$ python -q
>>> import numpy as np
>>> from numpy import linalg as LA
>>> np.set_printoptions(suppress=True, linewidth=100)
>>> t = np.deg2rad(45)
>>> J = np.eye(11)
>>> J[np.ix_([1, 3], [1, 3])] = [[np.cos(t), -np.sin(t)], [np.sin(t), np.cos(t)]]
>>> J.round(3)
array([[ 1.   ,  0.   ,  0.   ,  0.   ,  0.   ,  0.   ,  0.   ,  0.   ,  0.   ,  0.   ,  0.   ],
       [ 0.   ,  0.707,  0.   , -0.707,  0.   ,  0.   ,  0.   ,  0.   ,  0.   ,  0.   ,  0.   ],
       [ 0.   ,  0.   ,  1.   ,  0.   ,  0.   ,  0.   ,  0.   ,  0.   ,  0.   ,  0.   ,  0.   ],
       [ 0.   ,  0.707,  0.   ,  0.707,  0.   ,  0.   ,  0.   ,  0.   ,  0.   ,  0.   ,  0.   ],
       [ 0.   ,  0.   ,  0.   ,  0.   ,  1.   ,  0.   ,  0.   ,  0.   ,  0.   ,  0.   ,  0.   ],
       [ 0.   ,  0.   ,  0.   ,  0.   ,  0.   ,  1.   ,  0.   ,  0.   ,  0.   ,  0.   ,  0.   ],
       [ 0.   ,  0.   ,  0.   ,  0.   ,  0.   ,  0.   ,  1.   ,  0.   ,  0.   ,  0.   ,  0.   ],
       [ 0.   ,  0.   ,  0.   ,  0.   ,  0.   ,  0.   ,  0.   ,  1.   ,  0.   ,  0.   ,  0.   ],
       [ 0.   ,  0.   ,  0.   ,  0.   ,  0.   ,  0.   ,  0.   ,  0.   ,  1.   ,  0.   ,  0.   ],
       [ 0.   ,  0.   ,  0.   ,  0.   ,  0.   ,  0.   ,  0.   ,  0.   ,  0.   ,  1.   ,  0.   ],
       [ 0.   ,  0.   ,  0.   ,  0.   ,  0.   ,  0.   ,  0.   ,  0.   ,  0.   ,  0.   ,  1.   ]])
>>> round(LA.norm(J), 3)
np.float64(3.317)
>>> np.round(J.sum(axis=1), 3) + 0
array([1.   , 0.   , 1.   , 1.414, 1.   , 1.   , 1.   , 1.   , 1.   , 1.   , 1.   ])
>>> LA.rank(J)
Traceback (most recent call last):
  File "<python-input-9>", line 1, in <module>
    LA.rank(J)
    ^^^^^^^
AttributeError: module 'numpy.linalg' has no attribute 'rank'
>>> out = J / LA.norm(J, axis=1, keepdims=True)
>>> C2 = out @ out.T
>>> C2.round(3) + 0
array([[1., 0., 0., 0., 0., 0., 0., 0., 0., 0., 0.],
       [0., 1., 0., 0., 0., 0., 0., 0., 0., 0., 0.],
       [0., 0., 1., 0., 0., 0., 0., 0., 0., 0., 0.],
       [0., 0., 0., 1., 0., 0., 0., 0., 0., 0., 0.],
       [0., 0., 0., 0., 1., 0., 0., 0., 0., 0., 0.],
       [0., 0., 0., 0., 0., 1., 0., 0., 0., 0., 0.],
       [0., 0., 0., 0., 0., 0., 1., 0., 0., 0., 0.],
       [0., 0., 0., 0., 0., 0., 0., 1., 0., 0., 0.],
       [0., 0., 0., 0., 0., 0., 0., 0., 1., 0., 0.],
       [0., 0., 0., 0., 0., 0., 0., 0., 0., 1., 0.],
       [0., 0., 0., 0., 0., 0., 0., 0., 0., 0., 1.]])
>>> C2[2]
array([0., 0., 1., 0., 0., 0., 0., 0., 0., 0., 0.])
>>> (np.abs(C2) > 0.9).astype(int)
array([[1, 0, 0, 0, 0, 0, 0, 0, 0, 0, 0],
       [0, 1, 0, 0, 0, 0, 0, 0, 0, 0, 0],
       [0, 0, 1, 0, 0, 0, 0, 0, 0, 0, 0],
       [0, 0, 0, 1, 0, 0, 0, 0, 0, 0, 0],
       [0, 0, 0, 0, 1, 0, 0, 0, 0, 0, 0],
       [0, 0, 0, 0, 0, 1, 0, 0, 0, 0, 0],
       [0, 0, 0, 0, 0, 0, 1, 0, 0, 0, 0],
       [0, 0, 0, 0, 0, 0, 0, 1, 0, 0, 0],
       [0, 0, 0, 0, 0, 0, 0, 0, 1, 0, 0],
       [0, 0, 0, 0, 0, 0, 0, 0, 0, 1, 0],
       [0, 0, 0, 0, 0, 0, 0, 0, 0, 0, 1]])
>>> (C2 - 2 * np.eye(11)).round(6).argmax(axis=1)
array([1, 0, 0, 0, 0, 0, 0, 0, 0, 0, 0])
